In [1]: import numpy as np

In [2]: import numpy.linalg as la

In [3]: np.set_printoptions(precision=1, suppress=True, linewidth=200, floatmode="fixed")

In [4]: A = np.load("run7.npy")

In [5]: A
Out[5]: 
array([[-1.0,  1.0,  0.0,  0.0,  0.0,  0.0,  0.0,  0.0,  0.0,  0.0],
       [ 0.0, -1.0,  1.0,  0.0,  0.0,  0.0,  0.0,  0.0,  0.0,  0.0],
       [ 0.0,  0.0, -1.0,  1.0,  0.0,  0.0,  0.0,  0.0,  0.0,  0.0],
       [ 0.0,  0.0,  0.0, -1.0,  1.0,  0.0,  0.0,  0.0,  0.0,  0.0],
       [ 0.0,  0.0,  0.0,  0.0, -1.0,  1.0,  0.0,  0.0,  0.0,  0.0],
       [ 0.0,  0.0,  0.0,  0.0,  0.0, -1.0,  1.0,  0.0,  0.0,  0.0],
       [ 0.0,  0.0,  0.0,  0.0,  0.0,  0.0, -1.0,  1.0,  0.0,  0.0],
       [ 0.0,  0.0,  0.0,  0.0,  0.0,  0.0,  0.0, -1.0,  1.0,  0.0],
       [ 0.0,  0.0,  0.0,  0.0,  0.0,  0.0,  0.0,  0.0, -1.0,  1.0],
       [ 0.0,  0.0,  0.0,  0.0,  0.0,  0.0,  0.0,  0.0,  0.0, -1.0]])

In [6]: rng = np.random.default_rng(7688)

In [7]: z = rng.permutation(10)

In [8]: B = A[:, z] * rng.choice([-1, 1], 10)

In [9]: B
Out[9]: 
array([[ 0.0,  0.0, -1.0, -0.0,  0.0, -0.0, -0.0, -0.0,  1.0, -0.0],
       [ 0.0,  0.0,  1.0, -0.0,  1.0, -0.0, -0.0, -0.0, -0.0, -0.0],
       [ 0.0,  0.0, -0.0, -1.0, -1.0, -0.0, -0.0, -0.0, -0.0, -0.0],
       [ 0.0,  0.0, -0.0,  1.0,  0.0, -0.0, -0.0, -1.0, -0.0, -0.0],
       [ 0.0,  0.0, -0.0, -0.0,  0.0, -1.0, -0.0,  1.0, -0.0, -0.0],
       [ 0.0,  0.0, -0.0, -0.0,  0.0,  1.0, -1.0, -0.0, -0.0, -0.0],
       [ 0.0,  1.0, -0.0, -0.0,  0.0, -0.0,  1.0, -0.0, -0.0, -0.0],
       [ 0.0, -1.0, -0.0, -0.0,  0.0, -0.0, -0.0, -0.0, -0.0, -1.0],
       [ 1.0,  0.0, -0.0, -0.0,  0.0, -0.0, -0.0, -0.0, -0.0,  1.0],
       [-1.0,  0.0, -0.0, -0.0,  0.0, -0.0, -0.0, -0.0, -0.0, -0.0]])

In [10]: left, _, VT = la.svd(A.T @ B)

In [11]: z
Out[11]: array([9, 7, 1, 3, 2, 5, 6, 4, 0, 8])

In [12]: np.round(la.lstsq(A, B)[0], 1) + 0
Out[12]: 
array([[ 0.0,  0.0,  0.0,  0.0,  0.0,  0.0,  0.0,  0.0, -1.0,  0.0],
       [ 0.0,  0.0, -1.0,  0.0,  0.0,  0.0,  0.0,  0.0,  0.0,  0.0],
       [ 0.0,  0.0,  0.0,  0.0,  1.0,  0.0,  0.0,  0.0,  0.0,  0.0],
       [ 0.0,  0.0,  0.0, -1.0,  0.0,  0.0,  0.0,  0.0,  0.0,  0.0],
       [ 0.0,  0.0,  0.0,  0.0,  0.0,  0.0,  0.0, -1.0,  0.0,  0.0],
       [ 0.0,  0.0,  0.0,  0.0,  0.0, -1.0,  0.0,  0.0,  0.0,  0.0],
       [ 0.0,  0.0,  0.0,  0.0,  0.0,  0.0, -1.0,  0.0,  0.0,  0.0],
       [ 0.0,  1.0,  0.0,  0.0,  0.0,  0.0,  0.0,  0.0,  0.0,  0.0],
       [ 0.0,  0.0,  0.0,  0.0,  0.0,  0.0,  0.0,  0.0,  0.0, -1.0],
       [ 1.0,  0.0,  0.0,  0.0,  0.0,  0.0,  0.0,  0.0,  0.0,  0.0]])

In [13]: B = A / np.sqrt((A ** 2).mean(axis=1, keepdims=True))

In [14]: A - A.mean(axis=1, keepdims=True)
Out[14]: 
array([[-1.0,  1.0,  0.0,  0.0,  0.0,  0.0,  0.0,  0.0,  0.0,  0.0],
       [ 0.0, -1.0,  1.0,  0.0,  0.0,  0.0,  0.0,  0.0,  0.0,  0.0],
       [ 0.0,  0.0, -1.0,  1.0,  0.0,  0.0,  0.0,  0.0,  0.0,  0.0],
       [ 0.0,  0.0,  0.0, -1.0,  1.0,  0.0,  0.0,  0.0,  0.0,  0.0],
       [ 0.0,  0.0,  0.0,  0.0, -1.0,  1.0,  0.0,  0.0,  0.0,  0.0],
       [ 0.0,  0.0,  0.0,  0.0,  0.0, -1.0,  1.0,  0.0,  0.0,  0.0],
       [ 0.0,  0.0,  0.0,  0.0,  0.0,  0.0, -1.0,  1.0,  0.0,  0.0],
       [ 0.0,  0.0,  0.0,  0.0,  0.0,  0.0,  0.0, -1.0,  1.0,  0.0],
       [ 0.0,  0.0,  0.0,  0.0,  0.0,  0.0,  0.0,  0.0, -1.0,  1.0],
       [ 0.1,  0.1,  0.1,  0.1,  0.1,  0.1,  0.1,  0.1,  0.1, -0.9]])

In [15]: la.norm(B, axis=1)
Out[15]: array([3.2, 3.2, 3.2, 3.2, 3.2, 3.2, 3.2, 3.2, 3.2, 3.2])
